$ python -q
>>> import numpy as np
>>> np.set_printoptions(precision=4, suppress=True, linewidth=200, legacy="1.25")
>>> tidy = lambda a: np.round(a, 4) + 0
>>> data = np.load("w.npy")
>>> data
array([[4, 5, 0, 0, 0, 0, 5, 0],
       [0, 3, 0, 0, 0, 0, 2, 0],
       [0, 0, 3, 5, 4, 3, 0, 4],
       [0, 0, 4, 5, 1, 5, 0, 4],
       [0, 0, 2, 4, 5, 1, 0, 1],
       [0, 0, 2, 0, 5, 1, 0, 0],
       [5, 4, 0, 0, 0, 0, 0, 0],
       [0, 0, 3, 3, 2, 5, 0, 3]])
>>> print(np.flatnonzero(np.linalg.matrix_power((data != 0) + (data.T != 0) + np.eye(8), 8)[5]))
[2 3 4 5 7]
>>> print((np.linalg.matrix_power((data != 0) + (data.T != 0) + np.eye(8), 8) > 0).astype(int))
[[1 1 0 0 0 0 1 0]
 [1 1 0 0 0 0 1 0]
 [0 0 1 1 1 1 0 1]
 [0 0 1 1 1 1 0 1]
 [0 0 1 1 1 1 0 1]
 [0 0 1 1 1 1 0 1]
 [1 1 0 0 0 0 1 0]
 [0 0 1 1 1 1 0 1]]
>>> tidy(np.sort(np.linalg.eigvals(data).real))
array([-3.5287, -0.3725, -0.3725,  1.3671,  1.3671,  1.8643,  8.6644, 15.0108])
>>> rng = np.random.default_rng(33049)
>>> labels = rng.permutation(8)
>>> out = data[:, labels] * rng.choice([-1, 1], 8)
>>> out
array([[ 4,  0, -5,  0,  0,  0, -5,  0],
       [ 0,  0, -3,  0,  0,  0, -2,  0],
       [ 0, -4,  0, -5,  3, -3,  0,  4],
       [ 0, -4,  0, -5,  5, -4,  0,  1],
       [ 0, -1,  0, -4,  1, -2,  0,  5],
       [ 0,  0,  0,  0,  1, -2,  0,  5],
       [ 5,  0, -4,  0,  0,  0,  0,  0],
       [ 0, -3,  0, -3,  5, -3,  0,  2]])
>>> left, _, VT = np.linalg.svd(data.T @ out)
>>> tidy(np.linalg.lstsq(data, out)[0])
array([[ 1.,  0.,  0.,  0.,  0.,  0.,  0.,  0.],
       [ 0.,  0., -1.,  0.,  0.,  0.,  0.,  0.],
       [ 0.,  0.,  0.,  0.,  0., -1.,  0.,  0.],
       [ 0.,  0.,  0., -1.,  0.,  0.,  0.,  0.],
       [ 0.,  0.,  0.,  0.,  0.,  0.,  0.,  1.],
       [ 0.,  0.,  0.,  0.,  1.,  0.,  0.,  0.],
       [ 0.,  0.,  0.,  0.,  0.,  0., -1.,  0.],
       [ 0., -1.,  0.,  0.,  0.,  0.,  0.,  0.]])
>>> tidy(left @ VT)
array([[ 1.,  0.,  0.,  0.,  0.,  0.,  0.,  0.],
       [ 0.,  0., -1.,  0.,  0.,  0.,  0.,  0.],
       [ 0.,  0.,  0.,  0.,  0., -1.,  0.,  0.],
       [ 0.,  0.,  0., -1.,  0.,  0.,  0.,  0.],
       [ 0.,  0.,  0.,  0.,  0.,  0.,  0.,  1.],
       [ 0.,  0.,  0.,  0.,  1.,  0.,  0.,  0.],
       [ 0.,  0.,  0.,  0.,  0.,  0., -1.,  0.],
       [ 0., -1.,  0.,  0.,  0.,  0.,  0.,  0.]])
>>> arr = np.loadtxt("mat.csv", delimiter=",")
>>> tidy(arr)
array([[0.0049, 0.0147, 0.0343, 0.0049, 0.0147, 0.0343, 0.0245, 0.0245, 0.0049, 0.0147, 0.0245, 0.0049],
       [0.0147, 0.0441, 0.1029, 0.0147, 0.0441, 0.1029, 0.0735, 0.0735, 0.0147, 0.0441, 0.0735, 0.0147],
       [0.0343, 0.1029, 0.2402, 0.0343, 0.1029, 0.2402, 0.1716, 0.1716, 0.0343, 0.1029, 0.1716, 0.0343],
       [0.0049, 0.0147, 0.0343, 0.0049, 0.0147, 0.0343, 0.0245, 0.0245, 0.0049, 0.0147, 0.0245, 0.0049],
       [0.0147, 0.0441, 0.1029, 0.0147, 0.0441, 0.1029, 0.0735, 0.0735, 0.0147, 0.0441, 0.0735, 0.0147],
       [0.0343, 0.1029, 0.2402, 0.0343, 0.1029, 0.2402, 0.1716, 0.1716, 0.0343, 0.1029, 0.1716, 0.0343],
       [0.0245, 0.0735, 0.1716, 0.0245, 0.0735, 0.1716, 0.1225, 0.1225, 0.0245, 0.0735, 0.1225, 0.0245],
       [0.0245, 0.0735, 0.1716, 0.0245, 0.0735, 0.1716, 0.1225, 0.1225, 0.0245, 0.0735, 0.1225, 0.0245],
       [0.0049, 0.0147, 0.0343, 0.0049, 0.0147, 0.0343, 0.0245, 0.0245, 0.0049, 0.0147, 0.0245, 0.0049],
       [0.0147, 0.0441, 0.1029, 0.0147, 0.0441, 0.1029, 0.0735, 0.0735, 0.0147, 0.0441, 0.0735, 0.0147],
       [0.0245, 0.0735, 0.1716, 0.0245, 0.0735, 0.1716, 0.1225, 0.1225, 0.0245, 0.0735, 0.1225, 0.0245],
       [0.0049, 0.0147, 0.0343, 0.0049, 0.0147, 0.0343, 0.0245, 0.0245, 0.0049, 0.0147, 0.0245, 0.0049]])
>>> labels = rng.permutation(12)
>>> labels
array([ 8,  2,  0, 10,  1,  3,  5, 11,  9,  4,  7,  6])
>>> out = arr[labels][:, labels]
>>> tidy(np.linalg.det(out)), tidy(np.linalg.det(arr[labels]))
(0.0, 0.0)
>>> tidy(np.sort(np.abs(np.linalg.eigvals(out))))
array([0., 0., 0., 0., 0., 0., 0., 0., 0., 0., 0., 1.])
>>> tidy(out)
array([[0.0049, 0.0343, 0.0049, 0.0245, 0.0147, 0.0049, 0.0343, 0.0049, 0.0147, 0.0147, 0.0245, 0.0245],
       [0.0343, 0.2402, 0.0343, 0.1716, 0.1029, 0.0343, 0.2402, 0.0343, 0.1029, 0.1029, 0.1716, 0.1716],
       [0.0049, 0.0343, 0.0049, 0.0245, 0.0147, 0.0049, 0.0343, 0.0049, 0.0147, 0.0147, 0.0245, 0.0245],
       [0.0245, 0.1716, 0.0245, 0.1225, 0.0735, 0.0245, 0.1716, 0.0245, 0.0735, 0.0735, 0.1225, 0.1225],
       [0.0147, 0.1029, 0.0147, 0.0735, 0.0441, 0.0147, 0.1029, 0.0147, 0.0441, 0.0441, 0.0735, 0.0735],
       [0.0049, 0.0343, 0.0049, 0.0245, 0.0147, 0.0049, 0.0343, 0.0049, 0.0147, 0.0147, 0.0245, 0.0245],
       [0.0343, 0.2402, 0.0343, 0.1716, 0.1029, 0.0343, 0.2402, 0.0343, 0.1029, 0.1029, 0.1716, 0.1716],
       [0.0049, 0.0343, 0.0049, 0.0245, 0.0147, 0.0049, 0.0343, 0.0049, 0.0147, 0.0147, 0.0245, 0.0245],
       [0.0147, 0.1029, 0.0147, 0.0735, 0.0441, 0.0147, 0.1029, 0.0147, 0.0441, 0.0441, 0.0735, 0.0735],
       [0.0147, 0.1029, 0.0147, 0.0735, 0.0441, 0.0147, 0.1029, 0.0147, 0.0441, 0.0441, 0.0735, 0.0735],
       [0.0245, 0.1716, 0.0245, 0.1225, 0.0735, 0.0245, 0.1716, 0.0245, 0.0735, 0.0735, 0.1225, 0.1225],
       [0.0245, 0.1716, 0.0245, 0.1225, 0.0735, 0.0245, 0.1716, 0.0245, 0.0735, 0.0735, 0.1225, 0.1225]])
>>> np.trace(out)
1.0
